>>> import numpy as np
>>> np.set_printoptions(precision=2, suppress=True, linewidth=200)
>>> rnd = lambda a: np.round(a, 2) + 0
>>> X = np.cumsum(np.array([[1, 9, 7, 7],
...     [2, 1, 6, 8],
...     [9, 7, 0, 2],
...     [0, 9, 4, 6],
...     [6, 3, 9, 8],
...     [1, 1, 0, 5],
...     [9, 3, 9, 0],
...     [5, 0, 5, 0],
...     [5, 2, 5, 5],
...     [2, 8, 6, 6],
...     [9, 8, 6, 5],
...     [3, 3, 8, 5],
...     [3, 9, 1, 1],
...     [0, 2, 2, 9],
...     [8, 0, 9, 4],
...     [3, 3, 3, 0],
...     [6, 8, 6, 1],
...     [6, 5, 6, 3],
...     [6, 4, 5, 9],
...     [7, 3, 0, 5],
...     [6, 4, 1, 6],
...     [2, 2, 0, 0],
...     [4, 1, 6, 8],
...     [9, 7, 2, 6],
...     [0, 6, 4, 7],
...     [7, 6, 4, 2],
...     [8, 4, 4, 9],
...     [8, 7, 6, 3],
...     [1, 6, 0, 6],
...     [0, 3, 4, 5],
...     [9, 3, 9, 7],
...     [5, 2, 9, 3],
...     [1, 4, 8, 1],
...     [9, 9, 4, 5]]), axis=0)
>>> print(X)
[[  1   9   7   7]
 [  3  10  13  15]
 [ 12  17  13  17]
 [ 12  26  17  23]
 [ 18  29  26  31]
 [ 19  30  26  36]
 [ 28  33  35  36]
 [ 33  33  40  36]
 [ 38  35  45  41]
 [ 40  43  51  47]
 [ 49  51  57  52]
 [ 52  54  65  57]
 [ 55  63  66  58]
 [ 55  65  68  67]
 [ 63  65  77  71]
 [ 66  68  80  71]
 [ 72  76  86  72]
 [ 78  81  92  75]
 [ 84  85  97  84]
 [ 91  88  97  89]
 [ 97  92  98  95]
 [ 99  94  98  95]
 [103  95 104 103]
 [112 102 106 109]
 [112 108 110 116]
 [119 114 114 118]
 [127 118 118 127]
 [135 125 124 130]
 [136 131 124 136]
 [136 134 128 141]
 [145 137 137 148]
 [150 139 146 151]
 [151 143 154 152]
 [160 152 158 157]]
>>> print(round(np.log10(np.linalg.cond(X))))
2
>>> print(np.argsort(-np.linalg.norm(X, axis=0).round(6), kind="stable")[:3])
[3 2 0]
>>> lab = X[:, 1] > np.median(X[:, 1])
>>> r0 = X[lab].mean(axis=0) - X[~lab].mean(axis=0)
>>> print((((X - X.mean(axis=0)) @ r0 > 0) == lab).mean())
1.0
>>> print(lab.astype(int))
[0 0 0 0 0 0 0 0 0 0 0 0 0 0 0 0 0 1 1 1 1 1 1 1 1 1 1 1 1 1 1 1 1 1]
>>> print(((X - X.mean(axis=0)) @ r0 > 0).astype(int))
[0 0 0 0 0 0 0 0 0 0 0 0 0 0 0 0 0 1 1 1 1 1 1 1 1 1 1 1 1 1 1 1 1 1]
>>> print(np.argsort(-np.abs(r0).round(6), kind="stable"))
[0 3 2 1]
>>> print(rnd(r0))
[83.47 72.41 72.53 75.82]
>>> m1 = np.load("mat.npy")
>>> print(m1)
[[0 0 0 0]
 [0 0 0 0]
 [0 2 0 1]
 [0 4 0 2]]
>>> Uu, s, Vt = np.linalg.svd(m1)
>>> V = Vt[:(s > 1e-8).sum()]
>>> rng = np.random.default_rng(55)
>>> x = m1[3] + 2 * m1[2] + rng.integers(2) * np.eye(4)[0]
>>> print(x)
[1. 8. 0. 4.]
>>> print(rnd(np.diag(V.T @ V)))
[0.  0.8 0.  0.2]
>>> print(rnd(V.T @ V))
[[0.  0.  0.  0. ]
 [0.  0.8 0.  0.4]
 [0.  0.  0.  0. ]
 [0.  0.4 0.  0.2]]
>>> Uu, s, Vt = np.linalg.svd(m1)
>>> print(rnd(s))
[5. 0. 0. 0.]
>>> print(np.argmax(s[:-1] / (s[1:] + 1e-6)) + 1)
1
>>> Y = Uu[:, :1] @ np.diag(s[:1]) @ Vt[:1]
>>> print(rnd(np.abs(m1 - Y).max()))
0.0
>>> print(np.linalg.matrix_rank(m1, rtol=0.05))
1
>>> print(rnd(np.linalg.norm(m1 - Y) / np.linalg.norm(m1)))
0.0
>>> print(rnd(np.linalg.norm(m1 - Y, 2)), rnd(s[1]))
0.0 0.0
>>> q, Rm = np.linalg.qr(X)
>>> print(np.allclose(Rm.T @ Rm, X.T @ X))
True
>>> print(q.shape, Rm.shape)
(34, 4) (4, 4)
>>> print(rnd(abs(Rm[0, 0])), rnd(np.linalg.norm(X[:, 0])))
533.22 533.22
>>> print(rnd(q.T @ q))
[[1. 0. 0. 0.]
 [0. 1. 0. 0.]
 [0. 0. 1. 0.]
 [0. 0. 0. 1.]]
>>> s = 20 * 0.7 ** np.arange(7)
>>> J = rng.normal(size=(13, 7)) * rng.permutation(s)
>>> print(rnd(J))
[[-59.52  -1.46  14.21 -17.42   0.37   3.53  -3.93]
 [ 16.21   9.12   4.38  22.81  -0.95  -0.99   1.57]
 [-28.8    5.33   0.44 -18.1    7.77   1.59  -1.1 ]
 [-12.56   1.8  -15.46 -16.18   8.85   0.85   4.26]
 [  4.87   8.38  -9.74  17.97   7.16   2.99   5.8 ]
 [ -4.64   0.8   21.19  20.09   7.89  -2.98   7.01]
 [ 13.12   5.18 -15.58   6.58 -15.07   2.19   0.53]
 [  7.52  -4.11   4.39  -0.26 -10.96   0.95  -0.34]
 [-27.53   5.41 -12.55  -9.33 -12.5   -3.86   1.8 ]
 [ 50.39  -2.48  -1.62  -2.9    7.99   6.02   1.69]
 [ -0.74   5.57   8.36  -1.57   1.54  -1.79   0.8 ]
 [-26.03   7.73  15.71 -28.93 -14.04  -1.96  -0.31]
 [ 23.23  -1.71  10.9  -22.82  -1.99  -0.41  -3.75]]
>>> x = np.array([5, -3, -4, 3, -5, 1, 5])
>>> target = J @ x
>>> print(rnd(np.linalg.lstsq(J, target)[0]))
[ 5. -3. -4.  3. -5.  1.  5.]
>>> print(rnd(np.linalg.pinv(J) @ J))
[[1. 0. 0. 0. 0. 0. 0.]
 [0. 1. 0. 0. 0. 0. 0.]
 [0. 0. 1. 0. 0. 0. 0.]
 [0. 0. 0. 1. 0. 0. 0.]
 [0. 0. 0. 0. 1. 0. 0.]
 [0. 0. 0. 0. 0. 1. 0.]
 [0. 0. 0. 0. 0. 0. 1.]]
>>> try:
...     np.linalg.solve(J, target)
... except np.linalg.LinAlgError as e:
...     print("failed:", e)
... 
failed: Last 2 dimensions of the array must be square
>>> target = target + 0.02 * rng.normal(size=13)
>>> print(rnd(target))
[-420.21  116.15 -258.73  -76.93   88.36  -57.46  212.29   85.61  -63.98  231.72  -64.14 -236.3     0.  ]
>>> coef, *_ = np.linalg.lstsq(J, target)
>>> print([round(float(np.linalg.norm(np.linalg.solve(J.T @ J + lam * np.eye(7), J.T @ target))), 2) for lam in (0, 1, 10, 100)])
[10.49, 10.43, 9.95, 8.46]
>>> print(coef.round())
[ 5. -3. -4.  3. -5.  1.  5.]
>>> print(rnd(np.linalg.norm(target - J @ coef)))
0.05
